% ipython --no-banner

In [1]: import numpy as np

In [2]: np.set_printoptions(suppress=True, linewidth=200)

In [3]: E = np.load("block14.npy")

In [4]: E
Out[4]: 
array([[-1.8,  0.3, -0.6],
       [ 0.8, -0.3,  1.7],
       [ 0.7,  1.4, -1.1],
       [ 1.1,  1.1, -0.2],
       [ 1. ,  1.6, -1.4],
       [-0.1,  0.2,  1.5],
       [-1. , -1.1,  0.8],
       [ 0.5,  2.4,  1. ],
       [-0.5,  0.4, -0.4],
       [ 2.5, -0.8,  1. ],
       [-1.1,  0.1, -1.7],
       [ 0.4,  0.5, -1. ],
       [-0.5,  1.3,  0. ],
       [-0.9, -0.1,  0. ],
       [12. , 18. , 13. ],
       [ 0.2, -0.3,  0.8],
       [ 0.2, -1. , -0.6],
       [ 0.7,  0.3,  0.9],
       [-0.5,  0.1, -1.3],
       [-0.6,  0.3,  1.7]])

In [5]: # row 14 is much longer than the rest

In [6]: O, evecs = np.linalg.qr(E[:, :1])[0], np.linalg.qr(E[:, 1:])[0]

In [7]: s = np.linalg.svd(O.T @ evecs, compute_uv=False)

In [8]: round(float(np.linalg.norm(O @ O.T - evecs @ evecs.T, 2)), 3)
Out[8]: 1.0

In [9]: other = np.c_[E[:, :1] @ np.array([[-2]]), np.array([3, 0, 0, -3, 0, 3, -3, 3, -2, 3, 2, 3, 3, -2, 1, -1, -1, -1, 3, -1])]

In [10]: other
Out[10]: 
array([[  3.6,   3. ],
       [ -1.6,   0. ],
       [ -1.4,   0. ],
       [ -2.2,  -3. ],
       [ -2. ,   0. ],
       [  0.2,   3. ],
       [  2. ,  -3. ],
       [ -1. ,   3. ],
       [  1. ,  -2. ],
       [ -5. ,   3. ],
       [  2.2,   2. ],
       [ -0.8,   3. ],
       [  1. ,   3. ],
       [  1.8,  -2. ],
       [-24. ,   1. ],
       [ -0.4,  -1. ],
       [ -0.4,  -1. ],
       [ -1.4,  -1. ],
       [  1. ,   3. ],
       [  1.2,  -1. ]])

In [11]: np.round(np.linalg.norm(np.linalg.qr(E)[0].T @ other, axis=0) ** 2 / ((other ** 2).sum(axis=0) + 1e-12), 3)
Out[11]: array([1.   , 0.077])

In [12]: K = np.diag(10 * np.array([0, 3, 1, 4, 7, 9, 7, 2])) + np.array([[4, 4, 5, 5, 5, 2, 2, 4],
    ...:     [2, 4, 0, 3, 3, 2, 4, 4],
    ...:     [2, 3, 4, 2, 5, 2, 4, 0],
    ...:     [4, 5, 2, 2, 3, 5, 4, 4],
    ...:     [4, 3, 4, 5, 4, 2, 5, 0],
    ...:     [3, 2, 3, 2, 1, 0, 4, 1],
    ...:     [4, 5, 5, 4, 2, 3, 5, 2],
    ...:     [2, 0, 0, 5, 0, 4, 0, 0]])

In [13]: K
Out[13]: 
array([[ 4,  4,  5,  5,  5,  2,  2,  4],
       [ 2, 34,  0,  3,  3,  2,  4,  4],
       [ 2,  3, 14,  2,  5,  2,  4,  0],
       [ 4,  5,  2, 42,  3,  5,  4,  4],
       [ 4,  3,  4,  5, 74,  2,  5,  0],
       [ 3,  2,  3,  2,  1, 90,  4,  1],
       [ 4,  5,  5,  4,  2,  3, 75,  2],
       [ 2,  0,  0,  5,  0,  4,  0, 20]])

In [14]: O, evecs = np.linalg.qr(K[:, :6])[0], np.linalg.qr(K[:, 6:])[0]

In [15]: s = np.linalg.svd(O.T @ evecs, compute_uv=False)

In [16]: print(s.round(3))
[0.85 0.28]

In [17]: round(np.linalg.norm(O @ O.T - evecs @ evecs.T, 2), 3)
Out[17]: np.float64(1.0)

In [18]: rng = np.random.default_rng(6993)

In [19]: labels = rng.permutation(8)

In [20]: print(labels)
[5 6 0 4 3 2 1 7]

In [21]: other = K[labels][:, labels]

In [22]: np.diag(other)
Out[22]: array([90, 75,  4, 74, 42, 14, 34, 20])

In [23]: np.trace(other)
Out[23]: np.int64(353)

In [24]: other
Out[24]: 
array([[90,  4,  3,  1,  2,  3,  2,  1],
       [ 3, 75,  4,  2,  4,  5,  5,  2],
       [ 2,  2,  4,  5,  5,  5,  4,  4],
       [ 2,  5,  4, 74,  5,  4,  3,  0],
       [ 5,  4,  4,  3, 42,  2,  5,  4],
       [ 2,  4,  2,  5,  2, 14,  3,  0],
       [ 2,  4,  2,  3,  3,  0, 34,  4],
       [ 4,  0,  2,  0,  5,  0,  0, 20]])

In [25]: M = np.loadtxt("case2.csv", delimiter=",")

In [26]: M
Out[26]: 
array([[ -2.,  -2.,  -2.,  -2.,  -2.,  -2.,  -2.,  -2.],
       [ -2.,  -4.,  -4.,  -4.,  -4.,  -4.,  -4.,  -4.],
       [ -2.,  -4.,  -6.,  -6.,  -6.,  -6.,  -6.,  -6.],
       [ -2.,  -4.,  -6.,  -8.,  -8.,  -8.,  -8.,  -8.],
       [ -2.,  -4.,  -6.,  -8., -10., -10., -10., -10.],
       [ -2.,  -4.,  -6.,  -8., -10., -12., -12., -12.],
       [ -2.,  -4.,  -6.,  -8., -10., -12., -14., -14.],
       [ -2.,  -4.,  -6.,  -8., -10., -12., -14., -16.]])

In [27]: # symmetric

In [28]: labels = E[:, 2] > np.median(E[:, 2])

In [29]: f = E[labels].mean(axis=0) - E[~labels].mean(axis=0)

In [30]: ((E - E.mean(axis=0)) @ f > 0).astype(int)
Out[30]: array([0, 1, 0, 0, 0, 0, 0, 1, 0, 1, 0, 0, 0, 0, 1, 0, 0, 0, 0, 0])

In [31]: ang = np.radians(72)

In [32]: R = np.eye(8)

In [33]: R[1, 1] = R[5, 5] = np.cos(ang)

In [34]: R[1, 5], R[5, 1] = -np.sin(ang), np.sin(ang)

In [35]: R.round(3)
Out[35]: 
array([[ 1.   ,  0.   ,  0.   ,  0.   ,  0.   ,  0.   ,  0.   ,  0.   ],
       [ 0.   ,  0.309,  0.   ,  0.   ,  0.   , -0.951,  0.   ,  0.   ],
       [ 0.   ,  0.   ,  1.   ,  0.   ,  0.   ,  0.   ,  0.   ,  0.   ],
       [ 0.   ,  0.   ,  0.   ,  1.   ,  0.   ,  0.   ,  0.   ,  0.   ],
       [ 0.   ,  0.   ,  0.   ,  0.   ,  1.   ,  0.   ,  0.   ,  0.   ],
       [ 0.   ,  0.951,  0.   ,  0.   ,  0.   ,  0.309,  0.   ,  0.   ],
       [ 0.   ,  0.   ,  0.   ,  0.   ,  0.   ,  0.   ,  1.   ,  0.   ],
       [ 0.   ,  0.   ,  0.   ,  0.   ,  0.   ,  0.   ,  0.   ,  1.   ]])

In [36]: other = M @ R.T

In [37]: other.round(3)
Out[37]: 
array([[ -2.   ,   1.284,  -2.   ,  -2.   ,  -2.   ,  -2.52 ,  -2.   ,  -2.   ],
       [ -2.   ,   2.568,  -4.   ,  -4.   ,  -4.   ,  -5.04 ,  -4.   ,  -4.   ],
       [ -2.   ,   4.47 ,  -6.   ,  -6.   ,  -6.   ,  -5.658,  -6.   ,  -6.   ],
       [ -2.   ,   6.372,  -6.   ,  -8.   ,  -8.   ,  -6.276,  -8.   ,  -8.   ],
       [ -2.   ,   8.274,  -6.   ,  -8.   , -10.   ,  -6.894, -10.   , -10.   ],
       [ -2.   ,  10.177,  -6.   ,  -8.   , -10.   ,  -7.512, -12.   , -12.   ],
       [ -2.   ,  10.177,  -6.   ,  -8.   , -10.   ,  -7.512, -14.   , -14.   ],
       [ -2.   ,  10.177,  -6.   ,  -8.   , -10.   ,  -7.512, -14.   , -16.   ]])

In [38]: print(np.allclose(np.linalg.norm(M, axis=1), np.linalg.norm(other, axis=1)))
True

In [39]: O, R = np.linalg.qr(M)

In [40]: print(np.round(np.abs(np.diag(R)), 3))
[5.657 1.871 1.852 1.826 1.789 1.732 1.633 1.414]

In [41]: np.round(O.T @ O, 3) + 0
Out[41]: 
array([[1., 0., 0., 0., 0., 0., 0., 0.],
       [0., 1., 0., 0., 0., 0., 0., 0.],
       [0., 0., 1., 0., 0., 0., 0., 0.],
       [0., 0., 0., 1., 0., 0., 0., 0.],
       [0., 0., 0., 0., 1., 0., 0., 0.],
       [0., 0., 0., 0., 0., 1., 0., 0.],
       [0., 0., 0., 0., 0., 0., 1., 0.],
       [0., 0., 0., 0., 0., 0., 0., 1.]])

In [42]: np.round(abs(R[0, 0]), 3), round(float(np.linalg.norm(M[:, 0])), 3)
Out[42]: (np.float64(5.657), 5.657)
